>>> import numpy as np
>>> import numpy.linalg as la
>>> np.set_printoptions(precision=2, suppress=True, linewidth=200, floatmode="fixed")
>>> K = np.load("x.npy")
>>> K
array([[ -1.00,   3.00,   0.00,   2.00],
       [-10.00,  10.00,   0.00,   4.00],
       [-12.00,   3.00,   7.00,   6.00],
       [-10.00,   3.00,   0.00,  11.00]])
>>> np.round(la.norm(K[3] - K[2]), 2)
np.float64(8.83)
>>> np.round(la.norm(K[3], 1), 2), round(la.norm(K[3], np.inf), 2)
(np.float64(24.0), np.float64(11.0))
>>> la.norm(K, axis=1)
array([ 3.74, 14.70, 15.43, 15.17])
>>> la.norm(K, axis=0)
array([18.57, 11.27,  7.00, 13.30])
>>> ev, vecs = la.eig(K)
>>> round(np.prod(ev), 2)
np.float64(1764.0)
>>> np.sort(la.eigvals(la.inv(K)))
array([0.11, 0.14, 0.14, 0.25])
>>> ev
array([7.00, 7.00, 4.00, 9.00])
>>> np.sort(la.eigvals(K @ K))
array([16.00, 49.00, 49.00, 81.00])
>>> u, v = K[3], K[1]
>>> u @ v
np.float64(174.0)
>>> p = (u @ v) / (u @ u) * u
>>> round(float(la.norm(u + v) ** 2 + la.norm(u - v) ** 2), 2)
892.0
>>> la.matrix_rank(np.outer(u, v))
np.int64(1)
>>> np.outer(u, v)
array([[ 100.00, -100.00,   -0.00,  -40.00],
       [ -30.00,   30.00,    0.00,   12.00],
       [  -0.00,    0.00,    0.00,    0.00],
       [-110.00,  110.00,    0.00,   44.00]])
>>> O, vecs = la.qr(K[:, :3])[0], la.qr(K[:, 3:])[0]
>>> s = la.svd(O.T @ vecs, compute_uv=False)
>>> (s > 0.9).sum()
np.int64(1)
>>> hat = np.triu(np.array([[3, 2, 1, 2], [1, 2, 1, 0], [3, 2, 2, 1], [1, 3, 1, 2]]), 1) + np.eye(4)
>>> M2 = hat @ K @ la.inv(hat)
>>> np.poly(M2)
array([    1.00,   -27.00,   267.00, -1141.00,  1764.00])
>>> la.matrix_rank(M2)
np.int64(4)
>>> np.trace(M2), np.trace(K)
(np.float64(27.0), np.float64(27.0))
>>> rng = np.random.default_rng(86)
>>> feats = np.array([[-2, 0, 0], [-1, -4, 3]]) * (rng.random((2, 3)) < 0.3)
>>> feats
array([[0, 0, 0],
       [0, 0, 0]])
>>> u = np.array([0, 2, 2])
>>> np.polyval(u, K[0])
array([0.00, 8.00, 2.00, 6.00])
>>> np.array([np.convolve(row, u, "same") for row in K])
array([[ -2.00,   4.00,   6.00,   4.00],
       [-20.00,   0.00,  20.00,   8.00],
       [-24.00, -18.00,  20.00,  26.00],
       [-20.00, -14.00,   6.00,  22.00]])
>>> np.cross(K[0, :3], K[1, :3])
array([ 0.00,  0.00, 20.00])
>>> T = np.stack([K, -1 * K, K[::-1]])
>>> la.norm(T, axis=(1, 2))
array([26.42, 26.42, 26.42])
>>> np.einsum("bij,cij->bc", T, T)
array([[ 698.00, -698.00,  430.00],
       [-698.00,  698.00, -430.00],
       [ 430.00, -430.00,  698.00]])
>>> T.shape
(3, 4, 4)
>>> la.matrix_rank(T)
array([4, 4, 4])
>>> la.matrix_rank(T.reshape(3, -1))
np.int64(2)
>>> x = np.array([-1, 2, 0, 4])
>>> y = K @ x
>>> c, lr = np.zeros(4), 1 / la.norm(K, 2) ** 2
>>> for i in range(40):
...     c -= lr * K.T @ (K @ c - y)
...     if i % 10 == 0: print(i, round(la.norm(K @ c - y), 2))
... 
0 13.14
10 7.06
20 4.25
30 3.08
>>> round(float(la.cond(K)), 2)
16.11
>>> x = np.array([3, 1, 3, 0])
>>> (K * x).sum(axis=1)
array([  0.00, -20.00, -12.00, -27.00])
>>> K @ x
array([  0.00, -20.00, -12.00, -27.00])
>>> np.sign((K @ x).round(6))
array([ 0.00, -1.00, -1.00, -1.00])
>>> la.norm(K @ x) <= la.norm(K, 2) * la.norm(x) + 1e-9
np.True_
>>> K @ (2 * x)
array([  0.00, -40.00, -24.00, -54.00])
>>> A = np.loadtxt("out7.csv", delimiter=",")
>>> A
array([[ -7.24,   0.85,  -3.89,  -0.17],
       [-10.01,   2.88,  -5.30,   0.40],
       [ -8.44,   0.67,  -2.85,   0.36],
       [ -2.99,   0.53,   5.10,  -6.03],
       [ -3.48,  -1.98,  -3.14,  -3.90],
       [ -8.96,   0.46,  -3.04,   1.27],
       [ -5.08,  -4.19,  -1.45,  -4.76],
       [ -8.76,   0.25,  -4.41,   1.60],
       [ -3.48,  -0.75,   3.62,  -6.72],
       [ -3.20,  -3.28,  -2.58,  -2.15],
       [ -9.04,   0.16,  -3.92,   0.34],
       [ -5.38,  -2.78,  -3.46,  -2.20],
       [ -4.30,  -0.36,  -3.00,  -0.97],
       [ -2.76,  -3.08,  -3.14,  -1.64],
       [ -9.93,   1.59,  -3.93,  -0.31],
       [ -8.83,   0.92,  -3.37,  -1.15],
       [ -0.19,   0.45,   2.70,  -6.80],
       [ -2.61,  -4.04,  -3.51,  -1.91],
       [ -8.23,  -1.07,  -3.04,   0.16],
       [ -2.30,   0.45,   3.16,  -7.55],
       [ -1.63,  -2.15,  -1.93,  -3.62],
       [ -3.91,  -3.68,  -0.13,  -1.78],
       [ -3.33,  -1.07,  -4.66,  -3.88],
       [ -0.76,   0.45,   3.07,  -6.21],
       [ -4.56,  -3.57,  -3.98,  -5.58],
       [ -8.87,   3.05,  -5.91,   0.55],
       [ -2.89,  -0.29,   3.28,  -6.72]])
>>> hat = A @ la.solve(A.T @ A, A.T)
>>> np.round(la.eigvalsh(hat), 2) + 0
array([0.00, 0.00, 0.00, 0.00, 0.00, 0.00, 0.00, 0.00, 0.00, 0.00, 0.00, 0.00, 0.00, 0.00, 0.00, 0.00, 0.00, 0.00, 0.00, 0.00, 0.00, 0.00, 0.00, 1.00, 1.00, 1.00, 1.00])
